% python3 -q
>>> import numpy as np
>>> from numpy import linalg as LA
>>> np.set_printoptions(suppress=True, linewidth=160)
>>> def rnd(a):
...     return np.round(a, 3) + 0
... 
>>> M = np.load("a.npy")
>>> M
array([[-0.105,  0.024,  0.046, -0.139, -0.019,  0.121, -0.126,  0.088, -0.109,  0.175,  0.163,  0.022, -0.085,  0.076, -0.173],
       [ 2.981,  2.958,  6.905,  6.975,  6.122, -0.083,  2.044,  8.069,  7.159,  6.969,  8.893,  6.874,  6.833,  7.949, -0.069],
       [ 0.071, -0.105,  0.135, -0.165,  0.045, -0.115, -0.115, -0.087, -0.094,  0.02 , -0.162,  0.141, -0.183, -0.065, -0.104],
       [ 5.997,  6.175, 14.143, 13.851, 11.922,  0.058,  3.993, 16.021, 14.005, 13.988, 17.973, 13.957, 13.999, 16.018,  0.138],
       [ 3.193,  3.038,  6.842,  7.012,  5.992,  0.03 ,  1.955,  7.866,  6.998,  7.05 ,  8.885,  6.953,  7.05 ,  7.919,  0.144],
       [ 3.072,  3.004,  6.958,  6.92 ,  5.914, -0.026,  1.937,  8.003,  6.957,  7.02 ,  8.974,  7.032,  7.063,  7.98 ,  0.037],
       [ 5.983,  6.062, 14.121, 14.018, 12.107, -0.107,  3.876, 15.796, 14.093, 13.94 , 17.779, 13.917, 13.93 , 15.99 , -0.032],
       [ 2.865,  3.106,  6.972,  7.022,  6.056, -0.083,  2.01 ,  7.928,  6.848,  6.819,  8.929,  6.898,  7.125,  7.89 ,  0.017],
       [ 3.074,  3.235,  6.882,  6.864,  5.583, -0.068,  2.148,  7.918,  7.016,  6.993,  9.077,  6.928,  6.859,  8.045, -0.056],
       [ 6.107,  5.966, 13.999, 14.088, 12.056,  0.023,  4.064, 15.982, 13.948, 14.144, 18.06 , 14.018, 14.013, 16.056,  0.021],
       [ 9.001,  8.969, 20.967, 21.013, 17.954, -0.021,  5.967, 24.   , 20.976, 20.888, 27.203, 20.948, 20.967, 23.828,  0.104],
       [-0.005, -0.06 ,  0.068, -0.044, -0.139, -0.191, -0.298,  0.147,  0.023,  0.118,  0.103, -0.015, -0.001,  0.023,  0.003],
       [ 9.147,  9.187, 20.943, 21.068, 17.97 ,  0.153,  5.96 , 24.011, 21.135, 20.935, 26.962, 20.946, 20.805, 23.939, -0.11 ],
       [-0.029,  0.034, -0.118,  0.129, -0.001,  0.138,  0.003, -0.09 , -0.182,  0.123,  0.071,  0.065, -0.205,  0.127, -0.217],
       [ 9.093,  9.034, 21.022, 20.974, 18.09 , -0.085,  5.886, 24.064, 20.942, 21.001, 26.901, 21.118, 20.883, 23.975,  0.115]])
>>> Y = M / LA.norm(M, axis=1, keepdims=True)
>>> C2 = Y @ Y.T
>>> rnd(C2[0])
array([1.   , 0.149, 0.157, 0.152, 0.145, 0.152, 0.149, 0.147, 0.154, 0.152, 0.151, 0.385, 0.152, 0.533, 0.151])
>>> np.argwhere(np.triu(np.abs(C2) > 0.95, 1))
array([[ 1,  3],
       [ 1,  4],
       [ 1,  5],
       [ 1,  6],
       [ 1,  7],
       [ 1,  8],
       [ 1,  9],
       [ 1, 10],
       [ 1, 12],
       [ 1, 14],
       [ 3,  4],
       [ 3,  5],
       [ 3,  6],
       [ 3,  7],
       [ 3,  8],
       [ 3,  9],
       [ 3, 10],
       [ 3, 12],
       [ 3, 14],
       [ 4,  5],
       [ 4,  6],
       [ 4,  7],
       [ 4,  8],
       [ 4,  9],
       [ 4, 10],
       [ 4, 12],
       [ 4, 14],
       [ 5,  6],
       [ 5,  7],
       [ 5,  8],
       [ 5,  9],
       [ 5, 10],
       [ 5, 12],
       [ 5, 14],
       [ 6,  7],
       [ 6,  8],
       [ 6,  9],
       [ 6, 10],
       [ 6, 12],
       [ 6, 14],
       [ 7,  8],
       [ 7,  9],
       [ 7, 10],
       [ 7, 12],
       [ 7, 14],
       [ 8,  9],
       [ 8, 10],
       [ 8, 12],
       [ 8, 14],
       [ 9, 10],
       [ 9, 12],
       [ 9, 14],
       [10, 12],
       [10, 14],
       [12, 14]])
>>> (C2 - 2 * np.eye(15)).round(6).argmax(axis=1)
array([13, 12, 11, 14,  5, 14, 14, 10,  3, 14,  9,  0, 14,  0,  9])
>>> Uu, sv, VT = LA.svd(M)
>>> np.argmax(sv[:-1] / (sv[1:] + 1e-6)) + 1
np.int64(1)
>>> Y = Uu[:, :1] @ np.diag(sv[:1]) @ VT[:1]
>>> rnd(LA.norm(M - Y, 2)), rnd(sv[1])
(np.float64(0.678), np.float64(0.678))
>>> rnd(LA.norm(M - Y) / LA.norm(M))
np.float64(0.009)
>>> LA.matrix_rank(Y)
np.int64(1)
>>> rng = np.random.default_rng(68)
>>> Y = M + rng.integers(-2, 3, (15, 1)) @ rng.integers(-2, 3, (1, 15))
>>> rnd(Y)
array([[-0.105,  0.024,  0.046, -0.139, -0.019,  0.121, -0.126,  0.088, -0.109,  0.175,  0.163,  0.022, -0.085,  0.076, -0.173],
       [ 2.981,  2.958,  6.905,  6.975,  6.122, -0.083,  2.044,  8.069,  7.159,  6.969,  8.893,  6.874,  6.833,  7.949, -0.069],
       [ 0.071, -0.105,  0.135, -0.165,  0.045, -0.115, -0.115, -0.087, -0.094,  0.02 , -0.162,  0.141, -0.183, -0.065, -0.104],
       [ 5.997,  6.175, 16.143, 11.851,  7.922, -1.942, -0.007, 12.021, 16.005,  9.988, 21.973, 15.957, 13.999, 20.018, -1.862],
       [ 3.193,  3.038,  5.842,  8.012,  7.992,  1.03 ,  3.955,  9.866,  5.998,  9.05 ,  6.885,  5.953,  7.05 ,  5.919,  1.144],
       [ 3.072,  3.004,  7.958,  5.92 ,  3.914, -1.026, -0.063,  6.003,  7.957,  5.02 , 10.974,  8.032,  7.063,  9.98 , -0.963],
       [ 5.983,  6.062, 16.121, 12.018,  8.107, -2.107, -0.124, 11.796, 16.093,  9.94 , 21.779, 15.917, 13.93 , 19.99 , -2.032],
       [ 2.865,  3.106,  7.972,  6.022,  4.056, -1.083,  0.01 ,  5.928,  7.848,  4.819, 10.929,  7.898,  7.125,  9.89 , -0.983],
       [ 3.074,  3.235,  8.882,  4.864,  1.583, -2.068, -1.852,  3.918,  9.016,  2.993, 13.077,  8.928,  6.859, 12.045, -2.056],
       [ 6.107,  5.966, 15.999, 12.088,  8.056, -1.977,  0.064, 11.982, 15.948, 10.144, 22.06 , 16.018, 14.013, 20.056, -1.979],
       [ 9.001,  8.969, 21.967, 20.013, 15.954, -1.021,  3.967, 22.   , 21.976, 18.888, 29.203, 21.948, 20.967, 25.828, -0.896],
       [-0.005, -0.06 ,  1.068, -1.044, -2.139, -1.191, -2.298, -1.853,  1.023, -1.882,  2.103,  0.985, -0.001,  2.023, -0.997],
       [ 9.147,  9.187, 18.943, 23.068, 21.97 ,  2.153,  9.96 , 28.011, 19.135, 24.935, 22.962, 18.946, 20.805, 19.939,  1.89 ],
       [-0.029,  0.034, -2.118,  2.129,  3.999,  2.138,  4.003,  3.91 , -2.182,  4.123, -3.929, -1.935, -0.205, -3.873,  1.783],
       [ 9.093,  9.034, 21.022, 20.974, 18.09 , -0.085,  5.886, 24.064, 20.942, 21.001, 26.901, 21.118, 20.883, 23.975,  0.115]])
>>> LA.matrix_rank(Y - M, tol=1e-8)
np.int64(1)
>>> rnd(LA.svd(Y - M, compute_uv=False))
array([29.496,  0.   ,  0.   ,  0.   ,  0.   ,  0.   ,  0.   ,  0.   ,  0.   ,  0.   ,  0.   ,  0.   ,  0.   ,  0.   ,  0.   ])
